$ ipython --no-banner

In [1]: import numpy as np

In [2]: import numpy.linalg as la

In [3]: np.set_printoptions(precision=3, suppress=True, linewidth=160)

In [4]: arr = np.abs(np.array([[9, 4, 1, 7], [7, 8, 7, 6], [7, 3, 2, 2], [8, 2, 9, 0]])) + np.eye(4)

In [5]: arr = arr / arr.sum(axis=1, keepdims=True)

In [6]: print(arr)
[[0.455 0.182 0.045 0.318]
 [0.241 0.31  0.241 0.207]
 [0.467 0.2   0.2   0.133]
 [0.4   0.1   0.45  0.05 ]]

In [7]: print(np.sort(np.abs(la.eigvals(arr))))
[0.175 0.185 0.185 1.   ]

In [8]: print(np.allclose(arr @ arr.T, arr.T @ arr))
False

In [9]: print((arr - arr.T) / 2)
[[ 0.    -0.03  -0.211 -0.041]
 [ 0.03   0.     0.021  0.053]
 [ 0.211 -0.021  0.    -0.158]
 [ 0.041 -0.053  0.158  0.   ]]

In [10]: print(round(float(np.trace(arr)), 3))
1.015

In [11]: A2 = la.inv(arr)

In [12]: print(la.inv(A2))
[[0.455 0.182 0.045 0.318]
 [0.241 0.31  0.241 0.207]
 [0.467 0.2   0.2   0.133]
 [0.4   0.1   0.45  0.05 ]]

In [13]: print(round(float(la.cond(arr)), 3))
13.648

In [14]: print((np.abs(A2) > 1e-9).astype(int))
[[1 1 1 1]
 [1 1 1 1]
 [1 1 1 1]
 [1 1 1 1]]

In [15]: print(np.round(arr @ A2, 3) + 0)
[[1. 0. 0. 0.]
 [0. 1. 0. 0.]
 [0. 0. 1. 0.]
 [0. 0. 0. 1.]]

In [16]: print(np.round(la.det(arr) * A2, 3) + 0)
[[ 0.    -0.013  0.022 -0.003]
 [-0.022  0.02   0.03  -0.022]
 [ 0.002  0.007 -0.021  0.019]
 [ 0.031  0.007 -0.046  0.014]]

In [17]: W0 = np.loadtxt("block7.csv", delimiter=",")

In [18]: print(W0)
[[ 2.  0.  0.]
 [ 1. -6.  2.]
 [ 2.  0.  0.]]

In [19]: print(round(la.det(W0), 3))
0.0

In [20]: print(W0 @ W0)
[[  4.   0.   0.]
 [  0.  36. -12.]
 [  4.   0.   0.]]

In [21]: print(np.allclose(W0 @ W0.T, W0.T @ W0))
False

In [22]: print((W0 + W0.T) / 2)
[[ 2.   0.5  1. ]
 [ 0.5 -6.   1. ]
 [ 1.   1.   0. ]]

In [23]: print(np.trace(W0))
-4.0

In [24]: rng = np.random.default_rng(27)

In [25]: labels = rng.permutation(3)

In [26]: print(labels)
[0 2 1]

In [27]: A2 = W0[labels][:, labels]

In [28]: print(np.allclose(A2, W0))
False

In [29]: print(np.diag(A2))
[ 2.  0. -6.]

In [30]: J = np.load("run0.npy")

In [31]: print(J)
[[3 3 3 3]
 [1 0 1 0]
 [3 3 3 3]
 [1 0 1 0]]

In [32]: A2 = np.array([[-2, -1], [0, -1]])

In [33]: W2 = np.kron(A2, J)

In [34]: print(la.matrix_rank(W2))
4

In [35]: print(np.round(la.norm(W2, 2), 3), np.round(la.norm(A2, 2) * la.norm(J, 2), 3))
19.692 19.692

In [36]: left, sv, Vh = la.svd(W0)

In [37]: print(np.argmax(sv[:-1] / (sv[1:] + 1e-6)) + 1)
2

In [38]: print(sv.round(3) + 0)
[6.422 2.786 0.   ]

In [39]: A2 = left[:, :2] @ np.diag(sv[:2]) @ Vh[:2]

In [40]: print(la.matrix_rank(A2))
2

In [41]: print(round(la.norm(W0 - A2, 2), 3), round(sv[2], 3))
0.0 0.0

In [42]: print(round(la.norm(W0 - A2) / la.norm(W0), 3))
0.0

In [43]: print(la.matrix_rank(W0, rtol=0.05))
2

In [44]: print(round(np.abs(W0 - A2).max(), 3))
0.0

In [45]: print(la.matrix_rank(J))
2

In [46]: print(J.mean(axis=0))
[2.  1.5 2.  1.5]

In [47]: print(np.abs(J).max())
3

In [48]: print(np.round(la.svd(J, compute_uv=False), 3) + 0)
[8.606 1.394 0.    0.   ]

In [49]: print(np.diff(J, axis=0))
[[-2 -3 -2 -3]
 [ 2  3  2  3]
 [-2 -3 -2 -3]]

In [50]: print(J.sum(axis=1))
[12  2 12  2]

In [51]: labels = rng.permutation(4)

In [52]: print(labels)
[3 1 0 2]

In [53]: A2 = J[labels][:, labels]

In [54]: print(np.allclose(A2, J))
False

In [55]: print(np.diag(A2))
[0 0 3 3]

In [56]: hat = np.triu(np.array([[1, -2, -1, 1], [-2, 2, 0, -1], [-2, -2, -1, 0], [0, -1, 2, 0]]), 1) + np.eye(4)

In [57]: A2 = hat @ J @ la.inv(hat)

In [58]: print(la.matrix_rank(A2))
2

In [59]: print(np.round(np.poly(A2), 3) + 0)
[  1.  -6. -12.   0.   0.]

In [60]: print(round(la.det(A2), 3))
0.0

In [61]: F = np.loadtxt("sample17.csv", delimiter=",")

In [62]: print(F)
[[ 0.985 -0.05  -0.956]
 [ 0.912 -0.462 -0.84 ]
 [ 0.744 -0.119 -0.635]
 [ 0.551 -0.178 -0.454]
 [-0.67   0.05   0.558]
 [-0.06   0.872  0.119]
 [ 0.119  0.537 -0.06 ]
 [ 0.254 -0.327 -0.217]
 [ 0.929  0.701 -0.843]
 [ 0.753 -0.02  -0.641]
 [ 0.814  0.653 -0.686]
 [-0.168  0.923  0.217]
 [-0.67   0.934  0.617]
 [ 0.971 -0.998 -0.949]
 [-0.938 -0.38   0.864]
 [-0.74  -0.572  0.604]
 [ 0.987  0.77  -0.954]
 [-0.446  0.706  0.397]
 [-0.804  0.188  0.701]
 [-0.867 -0.04   0.77 ]
 [ 0.04   0.197 -0.02 ]
 [-0.995  0.558  0.982]]

In [63]: cov = np.cov(F, rowvar=False)

In [64]: print(cov.shape)
(3, 3)

In [65]: print(np.polyfit(F[:, 2], F[:, 1], 1))
[0.128 0.187]

In [66]: print(np.argwhere(np.triu(np.abs(np.corrcoef(F.T)) > 0.8, 1)))
[[0 2]]

In [67]: print(np.round(np.corrcoef(F[:, 2], F[:, 1])[0, 1], 3))
0.158

In [68]: M = np.loadtxt("out6.csv", delimiter=",")

In [69]: print(M)
[[-3.  1. -2.  0.]
 [-2.  2. -1.  0.]
 [-3. -2.  3. -1.]
 [ 2. -2.  2. -3.]]

In [70]: f = np.array([2, 3, 0])

In [71]: print(np.cross(M[2, :3], M[3, :3]))
[ 2. 12. 10.]

In [72]: print(np.polyval(f, M[2]))
[ 9.  2. 27. -1.]

In [73]: A2 = np.array([[-2, 0], [1, -1]])

In [74]: m1 = np.kron(np.eye(2, dtype=int), A2)

In [75]: print(m1)
[[-2  0  0  0]
 [ 1 -1  0  0]
 [ 0  0 -2  0]
 [ 0  0  1 -1]]

In [76]: x = np.array([7, 7, 0, -2])

In [77]: y = m1 @ x

In [78]: c, lr = np.zeros(4), 1 / la.norm(m1, 2) ** 2

In [79]: for i in range(60):
    ...:     c -= lr * m1.T @ (m1 @ c - y)
    ...:     if i % 10 == 0: print(i, round(la.norm(m1 @ c - y), 3))
    ...: 
0 6.452
10 1.333
20 0.275
30 0.057
40 0.012
50 0.002

In [80]: print(c.round(3) + 0)
[ 7.     6.999  0.    -2.   ]

In [81]: print(round(la.cond(m1), 3))
2.618

In [82]: hat = np.triu(np.array([[-2, -2, 0, 0], [-1, 1, -1, 0], [3, 2, 3, 1], [-3, 3, 2, 2]]), 1) + np.eye(4)

In [83]: A2 = hat @ m1 @ la.inv(hat)

In [84]: print(np.trace(A2), np.trace(m1))
-6.0 -6

In [85]: print(round(la.det(A2), 3))
4.0

In [86]: feats = np.loadtxt("data.csv", delimiter=",")

In [87]: print(feats)
[[  0.   2. -12.  -3.]
 [ -2.   0.   3. -12.]
 [ 12.  -3.   0.   7.]
 [  3.  12.  -7.   0.]]

In [88]: A2 = np.array([[-3, 5, 1], [-1, 8, -9]])

In [89]: W2 = np.kron(A2, feats)

In [90]: print(W2)
[[  -0.   -6.   36.    9.    0.   10.  -60.  -15.    0.    2.  -12.   -3.]
 [   6.   -0.   -9.   36.  -10.    0.   15.  -60.   -2.    0.    3.  -12.]
 [ -36.    9.   -0.  -21.   60.  -15.    0.   35.   12.   -3.    0.    7.]
 [  -9.  -36.   21.   -0.   15.   60.  -35.    0.    3.   12.   -7.    0.]
 [  -0.   -2.   12.    3.    0.   16.  -96.  -24.   -0.  -18.  108.   27.]
 [   2.   -0.   -3.   12.  -16.    0.   24.  -96.   18.   -0.  -27.  108.]
 [ -12.    3.   -0.   -7.   96.  -24.    0.   56. -108.   27.   -0.  -63.]
 [  -3.  -12.    7.   -0.   24.   96.  -56.    0.  -27. -108.   63.   -0.]]

In [91]: print(W2.shape)
(8, 12)

In [92]: print(round(float(la.norm(W2, 2)), 3), np.round(la.norm(A2, 2) * la.norm(feats, 2), 3))
213.538 213.538

In [93]: A = np.loadtxt("mat.csv", delimiter=",")

In [94]: print(A)
[[9. 0. 9. 8.]
 [0. 1. 0. 0.]
 [8. 0. 7. 0.]
 [7. 0. 8. 8.]]

In [95]: print(np.trace(A))
25.0

In [96]: print((A + A.T) / 2)
[[9.  0.  8.5 7.5]
 [0.  1.  0.  0. ]
 [8.5 0.  7.  4. ]
 [7.5 0.  4.  8. ]]

In [97]: q, R = la.qr(A)

In [98]: print(q.shape, R.shape)
(4, 4) (4, 4)

In [99]: print(np.round(q.T @ q, 3) + 0)
[[1. 0. 0. 0.]
 [0. 1. 0. 0.]
 [0. 0. 1. 0.]
 [0. 0. 0. 1.]]

In [100]: print(np.round(abs(R[0, 0]), 3), np.round(la.norm(A[:, 0]), 3))
13.928 13.928

In [101]: print(q)
[[-0.646  0.     0.033 -0.762]
 [-0.     1.     0.     0.   ]
 [-0.574 -0.    -0.679  0.457]
 [-0.503 -0.     0.734  0.457]]

In [102]: labels = rng.permutation(4)

In [103]: A2 = A[:, labels] * rng.choice([-1, 1], 4)

In [104]: print(A2)
[[-0.  9. -9.  8.]
 [-1.  0. -0.  0.]
 [-0.  8. -7.  0.]
 [-0.  7. -8.  8.]]

In [105]: left, _, Vh = la.svd(A.T @ A2)

In [106]: print(np.round(left @ Vh, 3) + 0)
[[ 0.  1.  0.  0.]
 [-1.  0.  0.  0.]
 [ 0.  0. -1.  0.]
 [ 0.  0.  0.  1.]]

In [107]: print(labels)
[1 0 2 3]

In [108]: print(np.round(la.lstsq(A, A2)[0], 3) + 0)
[[ 0.  1.  0.  0.]
 [-1.  0.  0.  0.]
 [ 0.  0. -1.  0.]
 [ 0.  0.  0.  1.]]
